>>> import numpy as np
>>> from numpy import linalg as LA
>>> np.set_printoptions(precision=1, suppress=True, linewidth=160)
>>> def rd(a):
...     return np.round(a, 1) + 0
... 
>>> K = np.array([[3, 1, 2], [3, 3, 0], [3, 2, 2], [0, -2, 2]])
>>> M2 = np.c_[K[:, :1] @ np.array([[-1]]), np.array([2, 1, 0, 2])]
>>> M2
array([[-3,  2],
       [-3,  1],
       [-3,  0],
       [ 0,  2]])
>>> LA.matrix_rank(M2)
np.int64(2)
>>> LA.matrix_rank(np.c_[K, M2])
np.int64(4)
>>> blk = np.stack([K, 3 * K, K[::-1]])
>>> rd(LA.norm(blk, axis=(1, 2)))
array([ 7.5, 22.6,  7.5])
>>> LA.matrix_rank(blk)
array([3, 3, 3])
>>> blk.shape
(3, 4, 3)
>>> M2 = np.array([[4, 4], [4, 1]])
>>> basis = np.kron(M2, K)
>>> rd(LA.norm(basis, 2)), rd(LA.norm(M2, 2) * LA.norm(K, 2))
(np.float64(45.2), np.float64(45.2))
>>> LA.matrix_rank(basis)
np.int64(6)
>>> basis.shape
(8, 6)
>>> basis
array([[12,  4,  8, 12,  4,  8],
       [12, 12,  0, 12, 12,  0],
       [12,  8,  8, 12,  8,  8],
       [ 0, -8,  8,  0, -8,  8],
       [12,  4,  8,  3,  1,  2],
       [12, 12,  0,  3,  3,  0],
       [12,  8,  8,  3,  2,  2],
       [ 0, -8,  8,  0, -2,  2]])
>>> M2 = K / np.sqrt((K ** 2).mean(axis=1, keepdims=True))
>>> rd(LA.norm(M2, axis=1))
array([1.7, 1.7, 1.7, 1.7])
>>> P = K @ LA.solve(K.T @ K, K.T)
>>> rd(P @ K[:, 2])
array([2., 0., 2., 2.])
>>> rd(LA.eigvalsh(P))
array([0., 1., 1., 1.])
>>> mat = np.load("out7.npy")
>>> mat
array([[-1,  2, 10],
       [-1, -1, -5],
       [-2,  2, 10]])
>>> r = LA.matrix_rank(mat)
>>> r
np.int64(2)
>>> N = LA.svd(mat)[2][r:].T
>>> LA.matrix_rank(mat.T @ mat), LA.matrix_rank(mat @ mat.T)
(np.int64(2), np.int64(2))
>>> N.shape
(3, 1)
>>> np.allclose(mat @ N, 0)
True
>>> rd(N[:, 0] / N[np.abs(N[:, 0]).round(6).argmax(), 0])
array([ 0. ,  1. , -0.2])
>>> rd(N @ N.T)
array([[ 0. ,  0. ,  0. ],
       [ 0. ,  1. , -0.2],
       [ 0. , -0.2,  0. ]])
>>> [int(LA.matrix_rank(np.delete(mat, i, axis=0))) for i in range(3)]
[2, 2, 2]
